$ python -q
>>> import numpy as np
>>> np.set_printoptions(suppress=True, linewidth=100)
>>> rd = lambda a: np.round(a, 2) + 0
>>> mat = np.load("x.npy")
>>> mat
array([[ 1,  1,  1,  1,  1,  1,  1,  1],
       [ 1, -1, -1,  1,  1, -1, -1,  1],
       [ 1, -1,  1, -1,  1, -1,  1, -1],
       [ 1,  1, -1, -1,  1,  1, -1, -1],
       [ 1,  1,  1,  1, -1, -1, -1, -1],
       [ 1,  1, -1, -1, -1, -1,  1,  1],
       [ 1, -1,  1, -1, -1,  1, -1,  1],
       [ 1, -1, -1,  1, -1,  1,  1, -1]])
>>> rd(np.linalg.norm(mat))
np.float64(8.0)
>>> mat.mean(axis=0)
array([1., 0., 0., 0., 0., 0., 0., 0.])
>>> np.abs(mat).max()
np.int64(1)
>>> mat - mat[0]
array([[ 0,  0,  0,  0,  0,  0,  0,  0],
       [ 0, -2, -2,  0,  0, -2, -2,  0],
       [ 0, -2,  0, -2,  0, -2,  0, -2],
       [ 0,  0, -2, -2,  0,  0, -2, -2],
       [ 0,  0,  0,  0, -2, -2, -2, -2],
       [ 0,  0, -2, -2, -2, -2,  0,  0],
       [ 0, -2,  0, -2, -2,  0, -2,  0],
       [ 0, -2, -2,  0, -2,  0,  0, -2]])
>>> np.unravel_index(np.abs(mat).argmax(), mat.shape)
(np.int64(0), np.int64(0))
>>> mat.shape
(8, 8)
>>> np.linalg.matrix_rank(mat)
np.int64(8)
>>> np.count_nonzero(mat)
np.int64(64)
>>> cov = mat.T @ mat
>>> np.trace(cov), (mat ** 2).sum()
(np.int64(64), np.int64(64))
>>> np.diag(cov)
array([8, 8, 8, 8, 8, 8, 8, 8])
>>> np.linalg.matrix_rank(cov)
np.int64(8)
>>> cov
array([[8, 0, 0, 0, 0, 0, 0, 0],
       [0, 8, 0, 0, 0, 0, 0, 0],
       [0, 0, 8, 0, 0, 0, 0, 0],
       [0, 0, 0, 8, 0, 0, 0, 0],
       [0, 0, 0, 0, 8, 0, 0, 0],
       [0, 0, 0, 0, 0, 8, 0, 0],
       [0, 0, 0, 0, 0, 0, 8, 0],
       [0, 0, 0, 0, 0, 0, 0, 8]])
>>> rd(np.linalg.pinv(mat))
array([[ 0.12,  0.12,  0.12,  0.12,  0.12,  0.12,  0.12,  0.12],
       [ 0.12, -0.13, -0.13,  0.12,  0.12,  0.12, -0.12, -0.12],
       [ 0.12, -0.13,  0.12, -0.12,  0.12, -0.12,  0.12, -0.12],
       [ 0.12,  0.12, -0.12, -0.12,  0.13, -0.13, -0.13,  0.12],
       [ 0.12,  0.12,  0.12,  0.13, -0.12, -0.13, -0.12, -0.12],
       [ 0.12, -0.12, -0.12,  0.12, -0.13, -0.13,  0.12,  0.13],
       [ 0.12, -0.12,  0.12, -0.12, -0.12,  0.12, -0.12,  0.12],
       [ 0.12,  0.12, -0.12, -0.12, -0.13,  0.13,  0.13, -0.13]])
>>> mat.T @ mat
array([[8, 0, 0, 0, 0, 0, 0, 0],
       [0, 8, 0, 0, 0, 0, 0, 0],
       [0, 0, 8, 0, 0, 0, 0, 0],
       [0, 0, 0, 8, 0, 0, 0, 0],
       [0, 0, 0, 0, 8, 0, 0, 0],
       [0, 0, 0, 0, 0, 8, 0, 0],
       [0, 0, 0, 0, 0, 0, 8, 0],
       [0, 0, 0, 0, 0, 0, 0, 8]])
>>> rd(np.linalg.svd(mat, compute_uv=False))
array([2.83, 2.83, 2.83, 2.83, 2.83, 2.83, 2.83, 2.83])
>>> A = np.array([[1, 1, 1, 1, 1, 1, 1, 1],
...     [1, -1, 1, -1, 1, -1, 1, -1],
...     [1, 1, -1, -1, 1, 1, -1, -1],
...     [1, -1, 1, -1, -1, 1, -1, 1],
...     [1, 1, 1, 1, -1, -1, -1, -1],
...     [1, -1, -1, 1, 1, -1, -1, 1],
...     [1, -1, -1, 1, -1, 1, 1, -1],
...     [1, 1, -1, -1, -1, -1, 1, 1]])
>>> A
array([[ 1,  1,  1,  1,  1,  1,  1,  1],
       [ 1, -1,  1, -1,  1, -1,  1, -1],
       [ 1,  1, -1, -1,  1,  1, -1, -1],
       [ 1, -1,  1, -1, -1,  1, -1,  1],
       [ 1,  1,  1,  1, -1, -1, -1, -1],
       [ 1, -1, -1,  1,  1, -1, -1,  1],
       [ 1, -1, -1,  1, -1,  1,  1, -1],
       [ 1,  1, -1, -1, -1, -1,  1,  1]])
>>> x0 = np.array([1, -2, 1, -2, -1, 0, -2, 1])
>>> target = A @ x0
>>> target
array([-4,  2,  0, 10,  0,  2, -2,  0])
>>> rd(np.linalg.solve(A, target + A[:, 7]))
array([ 1., -2.,  1., -2., -1.,  0., -2.,  2.])
>>> rd(np.linalg.solve(A, target))
array([ 1., -2.,  1., -2., -1.,  0., -2.,  1.])
>>> q, r_ = np.linalg.qr(A)
>>> rd(q.T @ q)
array([[1., 0., 0., 0., 0., 0., 0., 0.],
       [0., 1., 0., 0., 0., 0., 0., 0.],
       [0., 0., 1., 0., 0., 0., 0., 0.],
       [0., 0., 0., 1., 0., 0., 0., 0.],
       [0., 0., 0., 0., 1., 0., 0., 0.],
       [0., 0., 0., 0., 0., 1., 0., 0.],
       [0., 0., 0., 0., 0., 0., 1., 0.],
       [0., 0., 0., 0., 0., 0., 0., 1.]])
>>> rd(r_)
array([[-2.83,  0.  ,  0.  ,  0.  ,  0.  ,  0.  ,  0.  ,  0.  ],
       [ 0.  ,  2.83,  0.  ,  0.  ,  0.  ,  0.  ,  0.  ,  0.  ],
       [ 0.  ,  0.  ,  2.83,  0.  ,  0.  ,  0.  ,  0.  ,  0.  ],
       [ 0.  ,  0.  ,  0.  ,  2.83,  0.  ,  0.  ,  0.  ,  0.  ],
       [ 0.  ,  0.  ,  0.  ,  0.  ,  2.83,  0.  ,  0.  ,  0.  ],
       [ 0.  ,  0.  ,  0.  ,  0.  ,  0.  ,  2.83,  0.  ,  0.  ],
       [ 0.  ,  0.  ,  0.  ,  0.  ,  0.  ,  0.  , -2.83,  0.  ],
       [ 0.  ,  0.  ,  0.  ,  0.  ,  0.  ,  0.  ,  0.  , -2.83]])
>>> rd(np.abs(np.diag(r_)))
array([2.83, 2.83, 2.83, 2.83, 2.83, 2.83, 2.83, 2.83])
>>> rd(abs(r_[0, 0])), rd(np.linalg.norm(A[:, 0]))
(np.float64(2.83), np.float64(2.83))
>>> np.allclose(r_.T @ r_, A.T @ A)
True
>>> rd(np.trace(q @ q.T))
np.float64(8.0)
>>> q.shape, r_.shape
((8, 8), (8, 8))
>>> rd(q)
array([[-0.35,  0.35,  0.35,  0.35,  0.35,  0.35, -0.35, -0.35],
       [-0.35, -0.35,  0.35, -0.35,  0.35, -0.35, -0.35,  0.35],
       [-0.35,  0.35, -0.35, -0.35,  0.35,  0.35,  0.35,  0.35],
       [-0.35, -0.35,  0.35, -0.35, -0.35,  0.35,  0.35, -0.35],
       [-0.35,  0.35,  0.35,  0.35, -0.35, -0.35,  0.35,  0.35],
       [-0.35, -0.35, -0.35,  0.35,  0.35, -0.35,  0.35, -0.35],
       [-0.35, -0.35, -0.35,  0.35, -0.35,  0.35, -0.35,  0.35],
       [-0.35,  0.35, -0.35, -0.35, -0.35, -0.35, -0.35, -0.35]])
>>> x0 = np.array([3, 3, 2, -3, -3, 1, -1, 0])
>>> target = A @ x0
>>> beta, lr = np.zeros(8), 1 / np.linalg.norm(A, 2) ** 2
>>> for i in range(4):
...     beta -= lr * A.T @ (A @ beta - target)
...     if i % 1 == 0: print(i, round(np.linalg.norm(A @ beta - target), 2))
... 
0 0.0
1 0.0
2 0.0
3 0.0
>>> rd(np.linalg.cond(A))
np.float64(1.0)
>>> rd(beta)
array([ 3.,  3.,  2., -3., -3.,  1., -1.,  0.])
>>> A @ A.T
array([[8, 0, 0, 0, 0, 0, 0, 0],
       [0, 8, 0, 0, 0, 0, 0, 0],
       [0, 0, 8, 0, 0, 0, 0, 0],
       [0, 0, 0, 8, 0, 0, 0, 0],
       [0, 0, 0, 0, 8, 0, 0, 0],
       [0, 0, 0, 0, 0, 8, 0, 0],
       [0, 0, 0, 0, 0, 0, 8, 0],
       [0, 0, 0, 0, 0, 0, 0, 8]])
>>> rd(np.linalg.norm(A, axis=0))
array([2.83, 2.83, 2.83, 2.83, 2.83, 2.83, 2.83, 2.83])
>>> rd(np.linalg.svd(A, compute_uv=False))
array([2.83, 2.83, 2.83, 2.83, 2.83, 2.83, 2.83, 2.83])
>>> rng = np.random.default_rng(7358)
>>> idx = rng.permutation(8)
>>> idx
array([4, 0, 6, 7, 3, 2, 5, 1])
>>> A2 = A[idx][:, idx]
>>> rd(np.sort(np.abs(np.linalg.eigvals(A2))))
array([2.83, 2.83, 2.83, 2.83, 2.83, 2.83, 2.83, 2.83])
>>> np.allclose(A2, A)
False
>>> A2
array([[-1,  1, -1, -1,  1,  1, -1,  1],
       [ 1,  1,  1,  1,  1,  1,  1,  1],
       [-1,  1,  1, -1,  1, -1,  1, -1],
       [-1,  1,  1,  1, -1, -1, -1,  1],
       [-1,  1, -1,  1, -1,  1,  1, -1],
       [ 1,  1, -1, -1, -1, -1,  1,  1],
       [ 1,  1, -1,  1,  1, -1, -1, -1],
       [ 1,  1,  1, -1, -1,  1, -1, -1]])
>>> A2 = np.array([[-9, 9], [-8, -7]])
>>> J = np.kron(np.eye(2, dtype=int), A2)
>>> J
array([[-9,  9,  0,  0],
       [-8, -7,  0,  0],
       [ 0,  0, -9,  9],
       [ 0,  0, -8, -7]])
>>> q, V = np.linalg.qr(J[:, :1])[0], np.linalg.qr(J[:, 1:])[0]
>>> sigma = np.linalg.svd(q.T @ V, compute_uv=False)
>>> rd(np.degrees(np.arccos(sigma.clip(0, 1))))
array([79.51])
>>> (sigma > 0.9).sum()
np.int64(0)
>>> rd(sigma)
array([0.18])
>>> q = J.astype(float).copy()
>>> for j in range(4):
...     q[:, j] -= q[:, :j] @ (q[:, :j].T @ q[:, j])
...     q[:, j] /= np.linalg.norm(q[:, j])
... 
>>> rd(q.T @ J)
array([[12.04, -2.08,  0.  ,  0.  ],
       [ 0.  , 11.21,  0.  ,  0.  ],
       [ 0.  ,  0.  , 12.04, -2.08],
       [ 0.  ,  0.  ,  0.  , 11.21]])
>>> rd(q)
array([[-0.75,  0.66,  0.  ,  0.  ],
       [-0.66, -0.75,  0.  ,  0.  ],
       [ 0.  ,  0.  , -0.75,  0.66],
       [ 0.  ,  0.  , -0.66, -0.75]])
>>> rd(q.T @ q)
array([[1., 0., 0., 0.],
       [0., 1., 0., 0.],
       [0., 0., 1., 0.],
       [0., 0., 0., 1.]])
>>> r0, r1 = q[0], q[1]
>>> r0 @ r1
np.float64(0.0)
>>> rd(r0 @ r0)
np.float64(1.0)
>>> pr = (r0 @ r1) / (r0 @ r0) * r0
>>> rd(np.linalg.norm(r0 + r1) ** 2 + np.linalg.norm(r0 - r1) ** 2)
np.float64(4.0)
>>> (r1 - pr) @ r0
np.float64(0.0)
>>> rd(np.outer(r0, r1))
array([[ 0.5 ,  0.56,  0.  ,  0.  ],
       [-0.44, -0.5 ,  0.  ,  0.  ],
       [ 0.  ,  0.  ,  0.  ,  0.  ],
       [ 0.  ,  0.  ,  0.  ,  0.  ]])
>>> x0 = np.array([0, 0, 3, -3, 1, 0, 2, 3])
>>> target = mat @ x0
>>> target
array([ 6, -4,  6, -4, -6,  4,  6, -8])
>>> rd(np.linalg.solve(mat, mat[:, 2]))
array([0., 0., 1., 0., 0., 0., 0., 0.])
>>> rd(np.linalg.solve(mat, 5 * target))
array([  0.,   0.,  15., -15.,   5.,   0.,  10.,  15.])
>>> A2 = np.array([[2, 0, 2, 2, 0], [0, 0, 2, 1, 1]])
>>> X = A2.T @ A2
>>> X
array([[4, 0, 4, 4, 0],
       [0, 0, 0, 0, 0],
       [4, 0, 8, 6, 2],
       [4, 0, 6, 5, 1],
       [0, 0, 2, 1, 1]])
>>> # rank 2
>>> A2 = A[0, 0] * A[1:] - np.outer(A[1:, 0], A[0])
>>> A2
array([[ 0, -2,  0, -2,  0, -2,  0, -2],
       [ 0,  0, -2, -2,  0,  0, -2, -2],
       [ 0, -2,  0, -2, -2,  0, -2,  0],
       [ 0,  0,  0,  0, -2, -2, -2, -2],
       [ 0, -2, -2,  0,  0, -2, -2,  0],
       [ 0, -2, -2,  0, -2,  0,  0, -2],
       [ 0,  0, -2, -2, -2, -2,  0,  0]])
>>> A[:, 0] / A[0, 0]
array([1., 1., 1., 1., 1., 1., 1., 1.])
>>> np.flatnonzero(~A2.round(6).any(axis=1))
array([], dtype=int64)
>>> rk = np.linalg.matrix_rank(X)
>>> rk
np.int64(2)
>>> ns = np.linalg.svd(X)[2][rk:].T
>>> [int(np.linalg.matrix_rank(np.delete(X, i, axis=0))) for i in range(5)]
[2, 2, 2, 2, 2]
>>> rd(ns @ ns.T)
array([[ 0.33,  0.  ,  0.  , -0.33,  0.33],
       [ 0.  ,  1.  ,  0.  ,  0.  ,  0.  ],
       [ 0.  ,  0.  ,  0.33, -0.33, -0.33],
       [-0.33,  0.  , -0.33,  0.67,  0.  ],
       [ 0.33,  0.  , -0.33,  0.  ,  0.67]])
>>> [int(np.linalg.matrix_rank(X[:i])) for i in range(1, len(X) + 1)]
[1, 1, 2, 2, 2]
>>> [int(np.linalg.matrix_rank(X[:, :j + 1])) for j in range(5)]
[1, 1, 2, 2, 2]
>>> T = np.stack([X, 5 * X, X[::-1]])
>>> (T @ X.T).shape
(3, 5, 5)
>>> rd(np.linalg.norm(T, axis=(1, 2)))
array([15.87, 79.37, 15.87])
>>> rd(np.linalg.det(T))
array([0., 0., 0.])
>>> C = np.array([[-1, -2, 0, 2, 2],
...     [-2, -2, -2, 0, -1],
...     [-1, 0, 0, -2, 2],
...     [-1, 2, 0, 2, 2],
...     [-1, 2, -2, -2, 2]])
>>> M = (rng.random((46, 5)) < 0.25) @ C
>>> M
array([[-1,  0,  0, -2,  2],
       [-4, -2, -4,  0,  3],
       [-1,  2, -2, -2,  2],
       [-3,  2, -2,  2,  6],
       [-4, -2, -4,  0,  3],
       [-2, -2, -2,  0, -1],
       [-2,  2,  0,  0,  4],
       [-1,  0,  0, -2,  2],
       [-1, -2,  0,  2,  2],
       [-1,  0,  0, -2,  2],
       [-1,  2, -2, -2,  2],
       [ 0,  0,  0,  0,  0],
       [-3,  0, -2,  2,  1],
       [ 0,  0,  0,  0,  0],
       [-1,  0,  0, -2,  2],
       [-1,  2, -2, -2,  2],
       [ 0,  0,  0,  0,  0],
       [-1,  2,  0,  2,  2],
       [-4,  0, -4, -4,  3],
       [-1,  2, -2, -2,  2],
       [-1,  0,  0, -2,  2],
       [-3,  2, -2,  2,  6],
       [-1,  0,  0, -2,  2],
       [ 0,  0,  0,  0,  0],
       [-2,  0, -2,  0,  4],
       [-2, -2, -2,  0, -1],
       [-1, -2,  0,  2,  2],
       [-1,  2,  0,  2,  2],
       [-1, -2,  0,  2,  2],
       [-1, -2,  0,  2,  2],
       [ 0,  0,  0,  0,  0],
       [-1, -2,  0,  2,  2],
       [-5, -2, -2,  2,  5],
       [-3, -2, -2, -2,  1],
       [-2,  4, -2,  0,  4],
       [-1,  0,  0, -2,  2],
       [-1,  2, -2, -2,  2],
       [ 0,  0,  0,  0,  0],
       [-2, -2, -2,  0, -1],
       [ 0,  0,  0,  0,  0],
       [ 0,  0,  0,  0,  0],
       [-2,  4, -2,  0,  4],
       [ 0,  0,  0,  0,  0],
       [ 0,  0,  0,  0,  0],
       [-2, -2, -2,  0, -1],
       [-3,  0, -2,  2,  1]])
>>> Xc = (M - M.mean(axis=0)) / M.std(axis=0)
>>> rd(Xc.std(axis=0))
array([1., 1., 1., 1., 1.])
>>> np.argwhere(np.abs(Xc) > 2)
array([[ 1,  0],
       [ 1,  2],
       [ 3,  4],
       [ 4,  0],
       [ 4,  2],
       [18,  0],
       [18,  2],
       [18,  3],
       [21,  4],
       [32,  0],
       [34,  1],
       [41,  1]])
>>> beta = np.linalg.lstsq(np.delete(Xc, 4, axis=1), Xc[:, 4])[0]
>>> np.abs(beta).argmax()
np.int64(0)
>>> rd(beta)
array([-1.07,  0.59,  0.55,  0.02])
>>> rd(1 - np.var(Xc[:, 4] - np.delete(Xc, 4, axis=1) @ beta))
np.float64(0.65)
>>> q, r_ = np.linalg.qr(M)
>>> q.shape, r_.shape
((46, 5), (5, 5))
>>> cov = np.cov(M, rowvar=False)
>>> np.argsort(-M.std(axis=0).round(6), kind="stable")
array([4, 1, 3, 0, 2])
>>> rd(np.corrcoef(M[:, 4], M[:, 1])[0, 1])
np.float64(0.41)
>>> rd(np.linalg.eigvalsh(cov)[::-1])
array([4.56, 3.28, 2.53, 0.96, 0.14])
>>> rd(M.std(axis=0))
array([1.25, 1.64, 1.23, 1.58, 1.72])
>>> Xc = M - M.mean(axis=0)
>>> left, sigma, vt = np.linalg.svd(Xc, full_matrices=False)
>>> rd(sigma)
array([14.33, 12.14, 10.66,  6.57,  2.51])
>>> np.linalg.matrix_rank(Xc)
np.int64(5)
>>> rd((sigma ** 2).sum() ** 2 / (sigma ** 4).sum())
np.float64(3.38)
>>> (np.sign(left[:, 0]) == np.sign(left[0, 0])).astype(int)
array([1, 0, 0, 0, 0, 1, 0, 1, 1, 1, 0, 1, 0, 1, 1, 0, 1, 0, 0, 0, 1, 0, 1, 1, 0, 1, 1, 0, 1, 1, 1,
       1, 0, 1, 0, 1, 0, 1, 1, 1, 1, 0, 1, 1, 1, 0])
>>> np.abs(vt[0]).argmax()
np.int64(4)
>>> rd(Xc.mean(axis=0))
array([0., 0., 0., 0., 0.])
>>> Xc = M - M.mean(axis=0)
>>> V = np.linalg.svd(Xc)[2][:4]
>>> A2 = Xc - Xc @ V.T @ V
>>> rd(np.cov(Xc @ V.T, rowvar=False))
array([[4.56, 0.  , 0.  , 0.  ],
       [0.  , 3.28, 0.  , 0.  ],
       [0.  , 0.  , 2.53, 0.  ],
       [0.  , 0.  , 0.  , 0.96]])
>>> rd(A2.std(axis=0))
array([0.28, 0.08, 0.21, 0.02, 0.09])
>>> rd(np.linalg.norm(A2) / np.linalg.norm(Xc))
np.float64(0.11)
>>> rd(np.diag(V.T @ V))
array([0.43, 0.96, 0.68, 1.  , 0.93])
>>> np.linalg.norm(A2, axis=1).round(6).argmax()
np.int64(6)
>>> arr = np.load("test8.npy")
>>> arr
array([[  9,  -3,  -9,   6,  15, -15],
       [ -3,   1,   3,  -2,  -5,   5],
       [ -9,   3,   9,  -6, -15,  15],
       [  6,  -2,  -6,   4,  10, -10],
       [ 15,  -5, -15,  10,  25, -25],
       [-15,   5,  15, -10, -25,  25]])
>>> w, V = np.linalg.eigh(arr)
>>> (w > 1e-8).sum(), (w < -1e-8).sum()
(np.int64(1), np.int64(0))
>>> w.sum(), np.trace(arr)
(np.float64(73.0), np.int64(73))
>>> np.unique(w.round(6) + 0, return_counts=True)[1]
array([5, 1])
>>> rd(np.linalg.eigvalsh(arr @ arr))
array([   0.,    0.,    0.,    0.,    0., 5329.])
>>> rd(V.T @ arr @ V)
array([[ 0.,  0.,  0.,  0.,  0.,  0.],
       [ 0.,  0.,  0.,  0.,  0.,  0.],
       [ 0.,  0.,  0.,  0.,  0.,  0.],
       [ 0.,  0.,  0.,  0.,  0.,  0.],
       [ 0.,  0.,  0.,  0.,  0.,  0.],
       [ 0.,  0.,  0.,  0.,  0., 73.]])
>>> rd(w)
array([ 0.,  0.,  0.,  0.,  0., 73.])
